% python3 -q
>>> import numpy as np
>>> np.set_printoptions(precision=2, suppress=True, linewidth=140, floatmode="fixed")
>>> def rd(a):
...     return np.round(a, 2) + 0
... 
>>> M = np.load("x.npy")
>>> rd(M)
array([[0.25, 0.38, 0.38],
       [0.33, 0.50, 0.17],
       [0.33, 0.00, 0.67]])
>>> A2 = np.array([[-2, 0], [-3, 3]])
>>> C = np.kron(A2, M)
>>> rd(np.linalg.norm(C, 2)), rd(np.linalg.norm(A2, 2) * np.linalg.norm(M, 2))
(np.float64(4.56), np.float64(4.56))
>>> C.shape
(6, 6)
>>> rd(C)
array([[-0.50, -0.75, -0.75,  0.00,  0.00,  0.00],
       [-0.67, -1.00, -0.33,  0.00,  0.00,  0.00],
       [-0.67,  0.00, -1.33,  0.00,  0.00,  0.00],
       [-0.75, -1.12, -1.12,  0.75,  1.12,  1.12],
       [-1.00, -1.50, -0.50,  1.00,  1.50,  0.50],
       [-1.00,  0.00, -2.00,  1.00,  0.00,  2.00]])
>>> E = np.load("mat.npy")
>>> E
array([[1.00, 0.90, 0.81],
       [0.90, 1.00, 0.90],
       [0.81, 0.90, 1.00]])
>>> assert E == E.T
Traceback (most recent call last):
  File "<python-input-12>", line 1, in <module>
    assert E == E.T
           ^^^^^^^^
ValueError: The truth value of an array with more than one element is ambiguous. Use a.any() or a.all()
>>> np.trace(E)
np.float64(3.0)
>>> rd(np.linalg.det(E))
np.float64(0.04)
>>> rd(E @ E)
array([[2.47, 2.53, 2.43],
       [2.53, 2.62, 2.53],
       [2.43, 2.53, 2.47]])
>>> (E + E.T) / 2
array([[1.00, 0.90, 0.81],
       [0.90, 1.00, 0.90],
       [0.81, 0.90, 1.00]])
